% ipython --no-banner

In [1]: import numpy as np

In [2]: np.set_printoptions(suppress=True, linewidth=100)

In [3]: X = np.loadtxt("layer12.csv", delimiter=",")

In [4]: X
Out[4]: 
array([[ 313., -177.,  -11.,   38.,  100.,  -16.,  -89.,  147.,   22.,  -29.,   38.,   70., -203.,
        -106.],
       [-177.,  220.,   83.,  -38.,  -83.,   42.,  149., -124.,  104., -107.,   10.,  -98.,   68.,
          37.],
       [ -11.,   83.,  252.,   51.,   55.,  153.,   70.,  -16.,  -39.,  -94.,  174., -117.,  -66.,
          12.],
       [  38.,  -38.,   51.,  368., -244.,   85.,  -44.,   99.,   44.,   73.,  -30.,  106.,  142.,
         -38.],
       [ 100.,  -83.,   55., -244.,  560.,  -36.,   -2.,  170.,  -71., -162.,  272., -119., -304.,
         -42.],
       [ -16.,   42.,  153.,   85.,  -36.,  469., -172.,    7.,  -84.,   45.,  165.,  -14.,   96.,
          33.],
       [ -89.,  149.,   70.,  -44.,   -2., -172.,  323., -135.,   29.,  -72.,   33., -176.,  -65.,
          18.],
       [ 147., -124.,  -16.,   99.,  170.,    7., -135.,  317.,   29.,  -70.,   31.,   97.,  -74.,
          11.],
       [  22.,  104.,  -39.,   44.,  -71.,  -84.,   29.,   29.,  478., -235.,   30.,   49.,  -50.,
        -143.],
       [ -29., -107.,  -94.,   73., -162.,   45.,  -72.,  -70., -235.,  275., -114.,   43.,  165.,
          83.],
       [  38.,   10.,  174.,  -30.,  272.,  165.,   33.,   31.,   30., -114.,  386., -135., -179.,
         -83.],
       [  70.,  -98., -117.,  106., -119.,  -14., -176.,   97.,   49.,   43., -135.,  214.,   61.,
         -70.],
       [-203.,   68.,  -66.,  142., -304.,   96.,  -65.,  -74.,  -50.,  165., -179.,   61.,  329.,
         117.],
       [-106.,   37.,   12.,  -38.,  -42.,   33.,   18.,   11., -143.,   83.,  -83.,  -70.,  117.,
         228.]])

In [5]: # looks like rank 11

In [6]: Uu, sv = np.linalg.svd(X)
ValueError: too many values to unpack (expected 2)


In [7]: Uu, sv, Vt = np.linalg.svd(X, full_matrices=False)

In [8]: (sv > 1e-8).sum()
Out[8]: np.int64(11)

In [9]: print(np.round(np.cumsum(sv ** 2) / np.sum(sv ** 2), 2))
[0.43 0.64 0.8  0.93 0.96 0.99 1.   1.   1.   1.   1.   1.   1.   1.  ]

In [10]: Uu.shape, sv.shape, Vt.shape
Out[10]: ((14, 14), (14,), (14, 14))

In [11]: np.round(sv / sv[0], 2) + 0
Out[11]: array([1.  , 0.69, 0.61, 0.54, 0.28, 0.23, 0.14, 0.09, 0.05, 0.02, 0.01, 0.  , 0.  , 0.  ])
